$ python -q
>>> import numpy as np
>>> np.set_printoptions(precision=2, suppress=True, linewidth=100, floatmode="fixed")
>>> tidy = lambda a: np.round(a, 2) + 0
>>> W0 = np.loadtxt("case1.csv", delimiter=",")
>>> W0
array([[  2.98,  -9.32,   1.70,   3.76],
       [  1.99,   2.03,  -2.53,   0.13],
       [ -6.06,   5.84,   3.09,   0.86],
       [ -4.22, -12.49,   6.52,   4.27],
       [ -7.79,  -6.41,   3.47,   0.08],
       [ -7.28,   4.10,  -2.91,  -4.58],
       [-10.35, -14.04,   9.21,  -0.20],
       [ -1.77,   8.28,  -0.43,  -3.91],
       [ 10.77,   4.62,  -0.69,   2.20],
       [ -8.21,   9.67,  -3.74,  -4.11],
       [ -5.31,  -5.80,  -0.75,   0.43],
       [  1.25,   4.24,   0.52,   5.23],
       [ -4.12,  17.05,  -0.62,   2.95],
       [  3.27,   0.72,  -1.21,   1.45],
       [ -0.53,   2.80,  -9.35,  -3.03],
       [ -4.91,   3.06,   8.03,   9.55],
       [  2.21,  -6.76,  -2.37,   0.21],
       [-17.21, -10.98,   3.74,   3.55]])
>>> C = W0[[10, 9]].astype(float)
>>> for _ in range(6):
...     labels = np.linalg.norm(W0[:, None] - C, axis=-1).argmin(axis=1)
...     C = np.array([W0[labels == j].mean(axis=0) for j in range(2)])
... 
>>> labels
array([0, 1, 1, 0, 0, 1, 0, 1, 1, 1, 0, 1, 1, 1, 1, 0, 0, 0])
>>> np.abs(C[1] - C[0]).argmax()
np.int64(1)
>>> Xc = (W0 - W0.mean(axis=0)) / W0.std(axis=0)
>>> np.argwhere(np.abs(Xc) > 2)
array([[ 8,  0],
       [12,  1],
       [14,  2],
       [15,  3],
       [17,  0]])
>>> coef = np.linalg.lstsq(np.delete(Xc, 0, axis=1), Xc[:, 0])[0]
>>> np.abs(coef).argmax()
np.int64(1)
>>> tidy(coef)
array([ 0.02, -0.68,  0.51])
>>> mat = np.loadtxt("block4.csv", delimiter=",")
>>> mat
array([[ 2.00, -3.00, -1.00,  0.00,  0.00],
       [-3.00,  5.00,  2.00,  0.00, -2.00],
       [-1.00,  2.00,  1.00,  0.00, -2.00],
       [ 0.00,  0.00,  0.00,  0.00,  0.00],
       [ 0.00, -2.00, -2.00,  0.00,  8.00]])
>>> # looks like rank 2
>>> tidy(mat @ np.linalg.pinv(mat) @ mat)
array([[ 2.00, -3.00, -1.00,  0.00,  0.00],
       [-3.00,  5.00,  2.00,  0.00, -2.00],
       [-1.00,  2.00,  1.00,  0.00, -2.00],
       [ 0.00,  0.00,  0.00,  0.00,  0.00],
       [ 0.00, -2.00, -2.00,  0.00,  8.00]])
>>> np.unique(mat.round(6), axis=0).shape
(5, 5)
>>> np.linalg.lstsq(mat[:-1].T, mat[-1])[2]
np.int32(2)
>>> tidy(np.trace(np.linalg.pinv(mat) @ mat))
np.float64(2.0)
>>> (mat != 0).astype(int)
array([[1, 1, 1, 0, 0],
       [1, 1, 1, 0, 1],
       [1, 1, 1, 0, 1],
       [0, 0, 0, 0, 0],
       [0, 1, 1, 0, 1]])
>>> (np.linalg.matrix_power((mat != 0) + (mat.T != 0) + np.eye(5), 5) > 0).astype(int)
array([[1, 1, 1, 0, 1],
       [1, 1, 1, 0, 1],
       [1, 1, 1, 0, 1],
       [0, 0, 0, 1, 0],
       [1, 1, 1, 0, 1]])
>>> A = np.load("out6.npy")
>>> A
array([[ 2.10, -2.00,  3.00, -2.00,  1.00,  2.00],
       [ 1.00, -0.90, -1.00, -3.00,  0.00,  2.00],
       [ 2.00, -2.00,  3.10,  2.00, -2.00, -3.00],
       [ 0.00,  3.00,  2.00,  2.10, -3.00,  3.00],
       [-1.00, -1.00,  1.00, -1.00,  1.10,  1.00],
       [ 2.00, -2.00,  3.00, -2.00,  1.00,  2.10]])
>>> np.allclose(A @ A.T, A.T @ A)
False
>>> np.allclose(A, A.T)
False
>>> tidy(np.sort(np.abs(np.linalg.eigvals(A))))
array([0.10, 1.16, 1.16, 5.07, 5.07, 5.24])
>>> (A + A.T) / 2
array([[ 2.10, -0.50,  2.50, -1.00,  0.00,  2.00],
       [-0.50, -0.90, -1.50,  0.00, -0.50,  0.00],
       [ 2.50, -1.50,  3.10,  2.00, -0.50,  0.00],
       [-1.00,  0.00,  2.00,  2.10, -2.00,  0.50],
       [ 0.00, -0.50, -0.50, -2.00,  1.10,  1.00],
       [ 2.00,  0.00,  0.00,  0.50,  1.00,  2.10]])
>>> (A - A.T) / 2
array([[ 0.00, -1.50,  0.50, -1.00,  1.00,  0.00],
       [ 1.50,  0.00,  0.50, -3.00,  0.50,  2.00],
       [-0.50, -0.50,  0.00,  0.00, -1.50, -3.00],
       [ 1.00,  3.00,  0.00,  0.00, -1.00,  2.50],
       [-1.00, -0.50,  1.50,  1.00,  0.00,  0.00],
       [ 0.00, -2.00,  3.00, -2.50,  0.00,  0.00]])
